$ python -q
>>> import numpy as np
>>> np.set_printoptions(suppress=True, linewidth=140)
>>> rnd = lambda a: np.round(a, 2) + 0
>>> E = np.load("x.npy")
>>> E
array([[ 0,  0,  0,  0,  0,  0],
       [ 0,  0,  0, -1,  0,  0],
       [ 0,  0,  0,  0,  2,  0],
       [ 0,  0,  0,  0,  0,  0],
       [ 0,  0,  0,  0,  0,  2],
       [ 3,  0,  0,  0,  0,  0]])
>>> np.allclose(E[:-1].T @ np.linalg.lstsq(E[:-1].T, E[-1])[0], E[-1])
False
>>> rnd(E @ np.linalg.pinv(E) @ E)
array([[ 0.,  0.,  0.,  0.,  0.,  0.],
       [ 0.,  0.,  0., -1.,  0.,  0.],
       [ 0.,  0.,  0.,  0.,  2.,  0.],
       [ 0.,  0.,  0.,  0.,  0.,  0.],
       [ 0.,  0.,  0.,  0.,  0.,  2.],
       [ 3.,  0.,  0.,  0.,  0.,  0.]])
>>> rnd(np.trace(np.linalg.pinv(E) @ E))
np.float64(4.0)
>>> A = np.array([[2.9, 0.91, 0.3],
...     [0.6, 5.41, 1.8],
...     [-0.7, 0.57, 0.2],
...     [-0.4, 0.0, 0.0],
...     [0.4, -3.59, -1.2],
...     [1.1, -2.09, -0.7],
...     [-2.4, 2.73, 0.9],
...     [0.3, -0.02, 0.0],
...     [2.5, 1.5, 0.5],
...     [-0.6, -4.51, -1.5],
...     [0.2, 4.79, 1.6],
...     [0.8, 5.09, 1.7],
...     [0.6, -2.36, -0.8],
...     [0.2, 3.61, 1.2]])
>>> O, Rm = np.linalg.qr(A)
>>> rnd(O.T @ O)
array([[1., 0., 0.],
       [0., 1., 0.],
       [0., 0., 1.]])
>>> np.allclose(Rm.T @ Rm, A.T @ A)
True
>>> O, evecs = np.linalg.qr(A[:, :1])[0], np.linalg.qr(A[:, 1:])[0]
>>> sv = np.linalg.svd(O.T @ evecs, compute_uv=False)
>>> rnd(sv)
array([0.11])
>>> (sv > 0.9).sum()
np.int64(0)
>>> Ac = A - A.mean(axis=0)
>>> U, sv, Vt = np.linalg.svd(Ac, full_matrices=False)
>>> np.abs(U[:, 0]).argmax()
np.int64(9)
>>> np.abs(Vt[0]).argmax()
np.int64(1)
>>> rnd(sv)
array([12.24,  4.71,  0.02])
>>> np.searchsorted(np.cumsum(sv ** 2) / (sv ** 2).sum(), 0.9) + 1
np.int64(2)
>>> np.linalg.matrix_rank(Ac)
np.int64(3)
>>> G = np.cov(A, rowvar=False)
>>> np.argsort(-A.std(axis=0).round(6), kind="stable")
array([1, 0, 2])
>>> rnd(np.linalg.eigvalsh(G)[::-1])
array([11.53,  1.7 ,  0.  ])
>>> G.shape
(3, 3)
>>> rnd(np.corrcoef(A[:, 0], A[:, 1])[0, 1])
np.float64(0.02)
>>> rnd(A.std(axis=0))
array([1.26, 3.1 , 1.03])
>>> np.argwhere(np.triu(np.abs(np.corrcoef(A.T)) > 0.8, 1))
array([[1, 2]])
>>> rnd(np.corrcoef(A.T))
array([[1.  , 0.02, 0.02],
       [0.02, 1.  , 1.  ],
       [0.02, 1.  , 1.  ]])
